% python3 -q
>>> import numpy as np
>>> np.set_printoptions(precision=2, suppress=True, linewidth=140, floatmode="fixed")
>>> other = np.array([[1, -3, 3, -3, -2, 1],
...     [3, 0, 3, 2, 3, -1],
...     [3, 2, 2, 2, 0, -3],
...     [-2, 0, -2, 2, -3, 3],
...     [3, 1, 0, -3, 3, 0],
...     [3, 2, 0, -3, -3, 1]])
>>> data = other - other.T
>>> print(data)
[[ 0 -6  0 -1 -5 -2]
 [ 6  0  1  2  2 -3]
 [ 0 -1  0  4  0 -3]
 [ 1 -2 -4  0  0  6]
 [ 5 -2  0  0  0  3]
 [ 2  3  3 -6 -3  0]]
>>> rng = np.random.default_rng(94)
>>> idx = rng.permutation(6)
>>> other = data[:, idx] * rng.choice([-1, 1], 6)
>>> print(other)
[[ 0  5  2  0  1 -6]
 [ 6 -2  3 -1 -2  0]
 [ 0  0  3  0 -4 -1]
 [ 1  0 -6  4  0 -2]
 [ 5  0 -3  0  0 -2]
 [ 2  3  0 -3  6  3]]
>>> Uu, _, VT = np.linalg.svd(data.T @ other)
>>> print(idx)
[0 4 5 2 3 1]
>>> print(np.round(np.linalg.norm(data, 2), 2))
9.18
>>> print(round(float(np.linalg.norm(data, 1)), 2), np.round(np.linalg.norm(data, np.inf), 2))
17.0 17.0
>>> print(round(float(np.linalg.norm(data) ** 2 / np.linalg.norm(data, 2) ** 2), 2))
3.66
>>> print(np.round(np.linalg.norm(data[5] - data[4]), 2))
9.85
>>> print(round(np.linalg.norm(data, "nuc"), 2))
37.42
>>> print(np.linalg.norm(data, axis=1).argmax())
5
>>> print(round(np.linalg.norm(data[5], 1), 2), round(np.linalg.norm(data[5], np.inf), 2))
17.0 6.0
>>> arr = np.loadtxt("dump.csv", delimiter=",")
>>> print(arr)
[[ 1.86  0.02 -0.37 -0.09 -0.36]
 [ 0.02  2.63  0.36  0.39 -0.07]
 [-0.37  0.36  1.42  0.14 -0.39]
 [-0.09  0.39  0.14  2.33  0.22]
 [-0.36 -0.07 -0.39  0.22  2.76]]
>>> # equal to its transpose
>>> print(np.trace(arr))
11.0
>>> print(np.sort(np.abs(np.linalg.eigvals(arr))))
[1.00 2.00 2.00 3.00 3.00]
>>> print(np.allclose(arr, arr.T))
True
>>> print(np.allclose(arr @ arr.T, arr.T @ arr))
True
>>> evals, evecs = np.linalg.eig(arr)
>>> print(np.sort(np.linalg.eigvals(np.linalg.inv(arr))))
[0.33 0.33 0.50 0.50 1.00]
>>> print(np.round(arr @ evecs[:, 0] - evals[0] * evecs[:, 0], 2) + 0)
[0.00 0.00 0.00 0.00 0.00]
>>> print(round(float(np.prod(evals)), 2))
35.97
>>> x = np.ones(5)
>>> for _ in range(4):
...     x = arr @ x
...     x /= np.linalg.norm(x)
...     print(round(x @ arr @ x, 2))
... 
2.77
2.94
2.98
2.99
>>> print(x)
[-0.10  0.71  0.13  0.59  0.35]
>>> hat = np.triu(np.array([[0, -7, -4, -8, 6],
...     [0, 5, 9, 9, 8],
...     [-6, 8, 1, -3, 2],
...     [-9, 1, -4, -5, -2],
...     [-5, 2, -2, 4, -8]]), 1) + np.eye(5)
>>> other = hat @ arr @ np.linalg.inv(hat)
>>> print(np.round(np.trace(other), 2), np.trace(arr))
11.0 11.0
>>> print(round(float(np.linalg.det(other)), 2))
35.97
>>> print(np.poly(other))
[  1.00 -11.00  47.00 -96.99  95.96 -35.97]
>>> evals, evecs = np.linalg.eigh(arr)
>>> print(evecs @ np.diag(evals) @ evecs.T)
[[ 1.86  0.02 -0.37 -0.09 -0.36]
 [ 0.02  2.63  0.36  0.39 -0.07]
 [-0.37  0.36  1.42  0.14 -0.39]
 [-0.09  0.39  0.14  2.33  0.22]
 [-0.36 -0.07 -0.39  0.22  2.76]]
>>> print(np.linalg.svd(arr, compute_uv=False))
[3.00 3.00 2.00 2.00 1.00]
>>> print(np.round(evecs.T @ evecs, 2) + 0)
[[1.00 0.00 0.00 0.00 0.00]
 [0.00 1.00 0.00 0.00 0.00]
 [0.00 0.00 1.00 0.00 0.00]
 [0.00 0.00 0.00 1.00 0.00]
 [0.00 0.00 0.00 0.00 1.00]]
